>>> import numpy as np
>>> np.set_printoptions(suppress=True, linewidth=120)
>>> A2 = np.array([[2, 0, 0],
...     [3, 2, 2],
...     [3, 2, 3],
...     [0, 0, 0],
...     [2, 2, 3],
...     [3, 2, 3],
...     [2, 2, 1]])
>>> cent = np.array([[0, -3, -3, 1, 1, -2, 1],
...     [-3, 2, 3, 0, -2, -1, 3],
...     [2, 0, 1, -1, 2, 0, -3]])
>>> F = A2 @ cent
>>> F
array([[ 0, -6, -6,  2,  2, -4,  2],
       [-2, -5, -1,  1,  3, -8,  3],
       [ 0, -5,  0,  0,  5, -8,  0],
       [ 0,  0,  0,  0,  0,  0,  0],
       [ 0, -2,  3, -1,  4, -6, -1],
       [ 0, -5,  0,  0,  5, -8,  0],
       [-4, -2,  1,  1,  0, -6,  5]])
>>> rank = np.linalg.matrix_rank(F)
>>> rank
np.int64(3)
>>> null = np.linalg.svd(F)[2][rank:].T
>>> null.shape
(7, 4)
>>> np.linalg.matrix_rank(F.T @ F), np.linalg.matrix_rank(F @ F.T)
(np.int64(3), np.int64(3))
>>> np.round(F @ np.linalg.pinv(F) @ F, 2) + 0
array([[ 0., -6., -6.,  2.,  2., -4.,  2.],
       [-2., -5., -1.,  1.,  3., -8.,  3.],
       [ 0., -5.,  0.,  0.,  5., -8.,  0.],
       [ 0.,  0.,  0.,  0.,  0.,  0.,  0.],
       [ 0., -2.,  3., -1.,  4., -6., -1.],
       [ 0., -5.,  0.,  0.,  5., -8.,  0.],
       [-4., -2.,  1.,  1.,  0., -6.,  5.]])
>>> Uu, sig, Vt = np.linalg.svd(F)
>>> evecs = Vt[:(sig > 1e-8).sum()]
>>> rng = np.random.default_rng(19057)
>>> x = F[4] + 5 * F[1] + rng.integers(2) * np.eye(7)[6]
>>> x
array([-10., -27.,  -2.,   4.,  19., -46.,  15.])
>>> np.round(np.diag(evecs.T @ evecs), 2)
array([0.3 , 0.38, 0.71, 0.09, 0.36, 0.66, 0.51])
>>> np.linalg.matrix_rank(np.vstack([F, x]))
np.int64(4)
>>> np.round(np.linalg.norm(x - evecs.T @ evecs @ x), 2)
np.float64(0.7)
>>> np.allclose(evecs.T @ evecs @ x, x)
False
>>> X = np.loadtxt("run16.csv", delimiter=",")
>>> X
array([[ 0.,  3., -2.,  3.],
       [ 0.,  0., -1., -3.],
       [ 0.,  0.,  0.,  1.],
       [ 0.,  0.,  0.,  0.]])
>>> P = np.triu(np.array([[0, 0, 0, 0], [4, 5, 5, 5], [5, 3, 1, 1], [2, 5, 5, 0]]), 1) + np.eye(4)
>>> A2 = P @ X @ np.linalg.inv(P)
>>> np.round(np.linalg.det(A2), 2)
np.float64(0.0)
>>> np.poly(A2)
array([1., 0., 0., 0., 0.])
>>> np.linalg.matrix_rank(A2)
np.int64(3)
>>> P @ X - X @ P
array([[  0.,   0., -15., -13.],
       [  0.,   0.,   0.,   6.],
       [  0.,   0.,   0.,   0.],
       [  0.,   0.,   0.,   0.]])
>>> A2
array([[  0.,   3., -17.,   5.],
       [  0.,   0.,  -1.,   3.],
       [  0.,   0.,   0.,   1.],
       [  0.,   0.,   0.,   0.]])
>>> np.count_nonzero(X)
np.int64(6)
>>> X - X[0]
array([[ 0.,  0.,  0.,  0.],
       [ 0., -3.,  1., -6.],
       [ 0., -3.,  2., -2.],
       [ 0., -3.,  2., -3.]])
>>> np.diff(X, axis=0)
array([[ 0., -3.,  1., -6.],
       [ 0.,  0.,  1.,  4.],
       [ 0.,  0.,  0., -1.]])
>>> Uu, sig, Vt = np.linalg.svd(X)
>>> np.argmax(sig[:-1] / (sig[1:] + 1e-6)) + 1
np.int64(3)
>>> sig.round(2)
array([5.09, 2.66, 0.22, 0.  ])
>>> A2 = Uu[:, :3] @ np.diag(sig[:3]) @ Vt[:3]
>>> np.linalg.matrix_rank(X, rtol=0.05)
np.int64(2)
>>> round(float(np.linalg.norm(X - A2, 2)), 2), sig[3]
(0.0, np.float64(0.0))
>>> A2.round(2) + 0
array([[ 0.,  3., -2.,  3.],
       [ 0.,  0., -1., -3.],
       [ 0.,  0.,  0.,  1.],
       [ 0.,  0.,  0.,  0.]])
>>> round(np.linalg.norm(X - A2) / np.linalg.norm(X), 2)
np.float64(0.0)
>>> K = np.load("sample6.npy")
>>> K
array([[ 7,  1,  9,  1,  5,  3],
       [ 5, -1,  7, -1,  3,  1],
       [ 4, -2,  6, -2,  2,  0],
       [ 3, -3,  5, -3,  1, -1]])
>>> # columns 1 and 3 are equal
>>> np.linalg.lstsq(K[:-1].T, K[-1])[2]
np.int32(2)
>>> np.allclose(K[:-1].T @ np.linalg.lstsq(K[:-1].T, K[-1])[0], K[-1])
True
>>> np.argsort(-np.linalg.norm(K, axis=0).round(6), kind="stable")[:3]
array([2, 0, 4])
>>> [round(float(x), 2) for x in np.linalg.svd(K, compute_uv=False)[:3]]
[18.35, 5.77, 0.0]
>>> np.linalg.matrix_rank(K, rtol=0.1)
np.int64(2)
>>> np.linalg.cond(K) > 100
np.True_
>>> gram = K.T @ K
>>> np.round(np.linalg.svd(K, compute_uv=False) ** 2, 2) + 0
array([336.74,  33.26,   0.  ,   0.  ])
>>> np.diag(gram)
array([ 99,  15, 191,  15,  39,  11])
>>> gram
array([[ 99, -15, 137, -15,  61,  23],
       [-15,  15, -25,  15,  -5,   5],
       [137, -25, 191, -25,  83,  29],
       [-15,  15, -25,  15,  -5,   5],
       [ 61,  -5,  83,  -5,  39,  17],
       [ 23,   5,  29,   5,  17,  11]])
>>> Uu, sig, Vt = np.linalg.svd(K)
>>> np.argmax(sig[:-1] / (sig[1:] + 1e-6)) + 1
np.int64(2)
>>> sig.round(2) + 0
array([18.35,  5.77,  0.  ,  0.  ])
>>> A2 = Uu[:, :2] @ np.diag(sig[:2]) @ Vt[:2]
>>> np.round(np.linalg.norm(K - A2, 2), 2), round(float(sig[2]), 2)
(np.float64(0.0), 0.0)
>>> np.round(np.abs(K - A2).max(), 2)
np.float64(0.0)
>>> Uu, sig = np.linalg.svd(K)
Traceback (most recent call last):
  File "<python-input-60>", line 1, in <module>
    Uu, sig = np.linalg.svd(K)
    ^^^^^^^
ValueError: too many values to unpack (expected 2)
>>> Uu, sig, Vt = np.linalg.svd(K, full_matrices=False)
>>> np.abs(Uu[:, 0]).round(6).argmax()
np.int64(0)
>>> np.allclose(Uu * sig @ Vt, K)
True
>>> np.round(Vt @ Vt.T, 2) + 0
array([[1., 0., 0., 0.],
       [0., 1., 0., 0.],
       [0., 0., 1., 0.],
       [0., 0., 0., 1.]])
>>> np.round(Uu.T @ Uu, 2) + 0
array([[1., 0., 0., 0.],
       [0., 1., 0., 0.],
       [0., 0., 1., 0.],
       [0., 0., 0., 1.]])
>>> (sig > 1e-8).sum()
np.int64(2)
>>> A = np.loadtxt("layer3.csv", delimiter=",")
>>> A
array([[ 0.,  0.,  0.,  0.,  0.],
       [15., 11., 10., 21., 12.],
       [ 9.,  3.,  0.,  9.,  6.],
       [ 1.,  1.,  0.,  4.,  0.],
       [ 1.,  9.,  2.,  5.,  6.],
       [ 0.,  0.,  0.,  0.,  0.],
       [ 0.,  0.,  0.,  0.,  0.],
       [ 9.,  3.,  0.,  9.,  6.],
       [ 1.,  9.,  2.,  5.,  6.],
       [ 6.,  8.,  8.,  9.,  1.],
       [15., 11., 10., 21., 12.],
       [ 0.,  0.,  0.,  0.,  0.],
       [ 6.,  8.,  8.,  9.,  1.],
       [ 0.,  0.,  0.,  0.,  0.],
       [ 1.,  9.,  2.,  5.,  6.],
       [ 1.,  9.,  2.,  5.,  6.],
       [ 1.,  1.,  2.,  7.,  5.],
       [ 9.,  3.,  0.,  9.,  6.],
       [11., 13.,  2., 18., 12.],
       [ 7.,  9.,  8., 13.,  1.],
       [ 0.,  0.,  0.,  0.,  0.],
       [16., 12.,  8., 22.,  7.],
       [ 6.,  8.,  8.,  9.,  1.],
       [10.,  4.,  0., 13.,  6.],
       [ 0.,  0.,  0.,  0.,  0.],
       [ 1.,  1.,  0.,  4.,  0.],
       [10.,  4.,  0., 13.,  6.],
       [10.,  4.,  0., 13.,  6.],
       [ 0.,  0.,  2.,  3.,  5.],
       [ 7., 17., 10., 14.,  7.]])
>>> D = np.linalg.norm(A[:, None] - A[None], axis=-1)
>>> np.linalg.matrix_rank(D ** 2)
np.int64(7)
>>> D[13].round(2)
array([ 0.  , 32.11, 14.39,  4.24, 12.12,  0.  ,  0.  , 14.39, 12.12, 15.68, 32.11,  0.  , 15.68,  0.  , 12.12, 12.12,
        8.94, 14.39, 27.6 , 19.08,  0.  , 31.58, 15.68, 17.92,  0.  ,  4.24, 17.92, 17.92,  6.16, 26.13])
>>> (D + 1e9 * np.eye(30)).round(6).argmin(axis=1)
array([ 5, 10,  7, 25,  8,  0,  0,  2,  4, 12,  1,  0,  9,  0,  4,  4, 28,  2,  1,  9,  0,  1,  9, 26,  0,  3, 23, 23,
       16, 19])
>>> D.shape
(30, 30)
